% python3 -q
>>> import numpy as np
>>> np.set_printoptions(suppress=True, linewidth=120)
>>> arr = np.array([[1.8, 0.7, -0.7], [-0.9, 1.3, -0.6], [1.1, -0.7, -1.1]])
>>> print(round(np.linalg.det(arr.T), 3))
-3.925
>>> print(np.round(np.linalg.eigvals(arr).sum().real, 3))
2.0
>>> print(round(float(np.linalg.det(arr[::-1])), 3))
3.925
>>> f, g = arr[2], arr[0]
>>> print(round(float(f @ g), 3))
2.26
>>> print(f @ f)
2.91
>>> pr = (f @ g) / (f @ f) * f
>>> print(round((g - pr) @ f, 3))
-0.0
>>> print(np.linalg.matrix_rank(np.outer(f, g)))
1
>>> print(round(float(np.linalg.norm(f + g) ** 2 + np.linalg.norm(f - g) ** 2), 3))
14.26
>>> print(np.round(np.outer(f, g), 3))
[[ 1.98  0.77 -0.77]
 [-1.26 -0.49  0.49]
 [-1.98 -0.77  0.77]]
>>> def softmax(z):
...     e = np.exp(z - z.max(axis=-1, keepdims=True))
...     return e / e.sum(axis=-1, keepdims=True)
... 
>>> print(np.round(softmax(arr).sum(axis=1), 3))
[1. 1. 1.]
>>> print(np.round(softmax(arr[0] + -1), 3))
[0.707 0.235 0.058]
>>> scores = arr @ arr.T / np.sqrt(3)
>>> print(softmax(scores).round(6).argmax(axis=1))
[0 1 2]
>>> print(np.round(softmax(scores)[0] @ arr, 3))
[ 1.495  0.408 -0.787]
>>> print(np.round(softmax(scores + np.triu(np.full(scores.shape, -np.inf), 1)), 3))
[[1.    0.    0.   ]
 [0.14  0.86  0.   ]
 [0.386 0.051 0.562]]
>>> print(np.round(softmax(scores), 3))
[[0.716 0.053 0.231]
 [0.129 0.796 0.075]
 [0.386 0.051 0.562]]
>>> mat = np.load("dump.npy")
>>> print(mat)
[[ -4.369  -6.369   2.   ]
 [ -5.927  -7.927   2.   ]
 [ -9.262 -11.262   2.   ]
 [ -4.289  -6.289   2.   ]
 [ -9.389 -11.389   2.   ]
 [ -8.468 -10.468   2.   ]
 [ -9.221 -11.221   2.   ]
 [-13.731 -15.731   2.   ]
 [ -3.426  -5.426   2.   ]
 [ -5.199  -7.199   2.   ]
 [ -7.856  -9.856   2.   ]
 [ -5.545  -7.545   2.   ]
 [ -7.852  -9.852   2.   ]]
>>> U, sigma, Vh = np.linalg.svd(mat)
>>> V = Vh[:(sigma > 1e-8).sum()]
>>> rng = np.random.default_rng(72)
>>> x0 = mat[10] + -1 * mat[1] + rng.integers(2) * np.eye(3)[0]
>>> print(x0.round(3))
[-0.929 -1.929  0.   ]
>>> print(np.round(np.diag(V.T @ V), 3))
[0.667 0.667 0.667]
>>> print(round(np.linalg.norm(x0 - V.T @ V @ x0), 3))
0.577
>>> B = mat + rng.integers(-2, 3, (13, 2)) @ rng.integers(-2, 3, (2, 3))
>>> print(B.round(3))
[[ -6.369  -8.369   4.   ]
 [ -3.927  -5.927   0.   ]
 [ -5.262 -10.262  -2.   ]
 [ -4.289  -4.289   2.   ]
 [-11.389 -12.389   4.   ]
 [ -8.468  -9.468   2.   ]
 [-13.221 -11.221   6.   ]
 [-13.731 -13.731   2.   ]
 [ -1.426  -4.426   0.   ]
 [ -9.199  -9.199   6.   ]
 [ -5.856 -11.856   0.   ]
 [ -1.545  -6.545  -2.   ]
 [ -3.852 -10.852  -2.   ]]
>>> print(np.round(np.linalg.svd(B - mat, compute_uv=False), 3) + 0)
[14.303  5.042  0.   ]
>>> Z = B[[9, 0]].astype(float)
>>> for _ in range(3):
...     labels = np.linalg.norm(B[:, None] - Z, axis=-1).argmin(axis=1)
...     Z = np.array([B[labels == j].mean(axis=0) for j in range(2)])
... 
>>> print(labels)
[1 1 1 1 0 1 0 0 1 0 1 1 1]
>>> print(Z.round(3))
[[-11.885 -11.635   4.5  ]
 [ -4.555  -7.999   0.222]]
>>> print(np.bincount(labels))
[4 9]
>>> blk = np.stack([Z, -3 * Z, Z[::-1]])
>>> print(np.round(blk.sum(axis=0), 3))
[[19.215 15.271 -8.778]
 [-2.775  4.364  4.056]]
>>> print(np.round(np.einsum("bij,cij->bc", blk, blk), 3))
[[  381.662 -1144.987   296.414]
 [-1144.987  3434.96   -889.243]
 [  296.414  -889.243   381.662]]
>>> print(blk.shape)
(3, 2, 3)
>>> print(np.linalg.matrix_rank(blk))
[2 2 2]
>>> E = np.loadtxt("sample14.csv", delimiter=",")
>>> print(E.round(3))
[[-0.268 -0.884  0.382]
 [ 0.894 -0.376 -0.242]
 [ 0.358  0.277  0.892]]
>>> print(np.round(E.T @ E, 3) + 0)
[[1. 0. 0.]
 [0. 1. 0.]
 [0. 0. 1.]]
>>> print(round(float(E[:, 0] @ E[:, 2]), 3))
0.0
>>> print(np.round(np.linalg.svd(E, compute_uv=False), 3))
[1. 1. 1.]
>>> Q, V = np.linalg.qr(E[:, :1])[0], np.linalg.qr(E[:, 1:])[0]
>>> sigma = np.linalg.svd(Q.T @ V, compute_uv=False)
>>> print(sigma.round(3) + 0)
[0.]
>>> print(round(np.linalg.norm(Q @ Q.T - V @ V.T, 2), 3))
1.0
>>> print((sigma > 0.9).sum())
0
>>> hat = np.triu(np.array([[-3, 1, 3], [2, -1, -3], [1, 3, -3]]), 1) + np.eye(3)
>>> B = hat @ E @ np.linalg.inv(hat)
>>> print(np.round(np.poly(B), 3))
[ 1.    -0.247  0.247 -1.   ]
>>> print(B.round(3))
[[ 1.699 -2.129 -8.67 ]
 [-0.179 -1.028 -5.464]
 [ 0.358 -0.081 -0.424]]
>>> M = np.load("x.npy")
>>> print(M)
[[-0.9 -0.7 -0.5]
 [ 0.8  0.4 -1.7]
 [ 3.   3.3 -2.1]
 [ 0.4 -0.2 -0.7]
 [ 1.8 -1.2 -1.1]
 [-2.7  0.6  1.2]
 [-0.3 -1.2 -0.9]
 [-0.1 -0.2 -0.3]
 [-1.8  0.9 -0.7]
 [-1.   0.  -0.1]
 [ 1.4  0.8 -0.9]
 [-2.2 -0.7 -0.1]
 [-1.6  0.1  0. ]
 [-1.4 -1.8 -1. ]]
>>> Xc = (M - M.mean(axis=0)) / M.std(axis=0)
>>> print(np.argwhere(np.abs(Xc) > 2))
[[2 0]
 [2 1]
 [5 2]]
>>> coef = np.linalg.lstsq(np.delete(Xc, 2, axis=1), Xc[:, 2])[0]
>>> print(np.abs(coef).argmax())
0
>>> print(round(1 - np.var(Xc[:, 2] - np.delete(Xc, 2, axis=1) @ coef), 3))
0.641
>>> print(coef.round(3))
[-0.828  0.076]
>>> B = np.c_[M[:, :2] @ np.array([[3, 0], [8, 5]]), np.array([5, 1, 2, 3, 4, 5, 0, 0, 1, 0, 3, 4, 1, 3])]
>>> print(B.round(3))
[[ -8.3  -3.5   5. ]
 [  5.6   2.    1. ]
 [ 35.4  16.5   2. ]
 [ -0.4  -1.    3. ]
 [ -4.2  -6.    4. ]
 [ -3.3   3.    5. ]
 [-10.5  -6.    0. ]
 [ -1.9  -1.    0. ]
 [  1.8   4.5   1. ]
 [ -3.    0.    0. ]
 [ 10.6   4.    3. ]
 [-12.2  -3.5   4. ]
 [ -4.    0.5   1. ]
 [-18.6  -9.    3. ]]
>>> print(np.round(np.linalg.norm(np.linalg.qr(M)[0].T @ B, axis=0) ** 2 / ((B ** 2).sum(axis=0) + 1e-12), 3))
[1.    1.    0.374]
>>> print(np.round(np.linalg.lstsq(M, B[:, 0])[0], 3) + 0)
[3. 8. 0.]
>>> print(np.linalg.matrix_rank(np.c_[M, B]))
4
